% ipython --no-banner

In [1]: import numpy as np

In [2]: np.set_printoptions(suppress=True, linewidth=140)

In [3]: M = np.array([[5, -1, 4, -8, 0, 0, 7, 0],
   ...:     [-5, -7, 5, -4, 0, 0, -4, 0],
   ...:     [-9, -4, -2, 7, 0, 0, 7, 0],
   ...:     [9, 0, 5, -3, 0, 0, -2, 0],
   ...:     [0, 0, 0, 0, -8, 0, 0, 4],
   ...:     [0, 0, 0, 0, -3, -6, 0, 2],
   ...:     [8, -1, -1, -8, 0, 0, 7, 0],
   ...:     [0, 0, 0, 0, 1, -2, 0, -8]])

In [4]: x = np.array([2, 0, 2, -3, -3, 3, 3, -3])

In [5]: print(M @ (2 * x))
[126   0 -44  62  24 -30 118  30]

In [6]: (M @ x).argmax()
Out[6]: np.int64(0)

In [7]: print(np.allclose(M, M.T))
False

In [8]: np.round(np.sort(np.abs(np.linalg.eigvals(M))), 3)
Out[8]: array([ 4.609,  5.723,  8.686,  8.686,  8.936,  8.936, 10.105, 10.105])

In [9]: (M - M.T) / 2
Out[9]: 
array([[ 0. ,  2. ,  6.5, -8.5,  0. ,  0. , -0.5,  0. ],
       [-2. ,  0. ,  4.5, -2. ,  0. ,  0. , -1.5,  0. ],
       [-6.5, -4.5,  0. ,  1. ,  0. ,  0. ,  4. ,  0. ],
       [ 8.5,  2. , -1. ,  0. ,  0. ,  0. ,  3. ,  0. ],
       [ 0. ,  0. ,  0. ,  0. ,  0. ,  1.5,  0. ,  1.5],
       [ 0. ,  0. ,  0. ,  0. , -1.5,  0. ,  0. ,  2. ],
       [ 0.5,  1.5, -4. , -3. ,  0. ,  0. ,  0. ,  0. ],
       [ 0. ,  0. ,  0. ,  0. , -1.5, -2. ,  0. ,  0. ]])

In [10]: np.allclose(M @ M.T, M.T @ M)
Out[10]: False

In [11]: np.trace(M)
Out[11]: np.int64(-22)

In [12]: rng = np.random.default_rng(373518)

In [13]: M2 = M + rng.integers(-2, 3, (8, 7)) @ rng.integers(-2, 3, (7, 8))

In [14]: print(M2)
[[  3  -3  -5 -12   1   9  15  -1]
 [ -5  -1   1   5  -3  -1   1  -2]
 [ -7  -8   5   8   7  -1   1   2]
 [  8   3   3  -3  -6  -2   4   0]
 [ -3  -5   1   1  -7   3   2   4]
 [ -1  -5   1  -8   0  -2 -10   1]
 [ 10   3  -1  -9   3   9   4   0]
 [  4   2  -2   0   9   4   1  -6]]

In [15]: print(np.round(np.linalg.svd(M2 - M, compute_uv=False), 3) + 0)
[23.028 18.741 13.187  9.019  5.919  4.256  0.336  0.   ]

In [16]: M2 - M
Out[16]: 
array([[ -2,  -2,  -9,  -4,   1,   9,   8,  -1],
       [  0,   6,  -4,   9,  -3,  -1,   5,  -2],
       [  2,  -4,   7,   1,   7,  -1,  -6,   2],
       [ -1,   3,  -2,   0,  -6,  -2,   6,   0],
       [ -3,  -5,   1,   1,   1,   3,   2,   0],
       [ -1,  -5,   1,  -8,   3,   4, -10,  -1],
       [  2,   4,   0,  -1,   3,   9,  -3,   0],
       [  4,   2,  -2,   0,   8,   6,   1,   2]])

In [17]: np.linalg.matrix_rank(M2 - M, tol=1e-8)
Out[17]: np.int64(7)
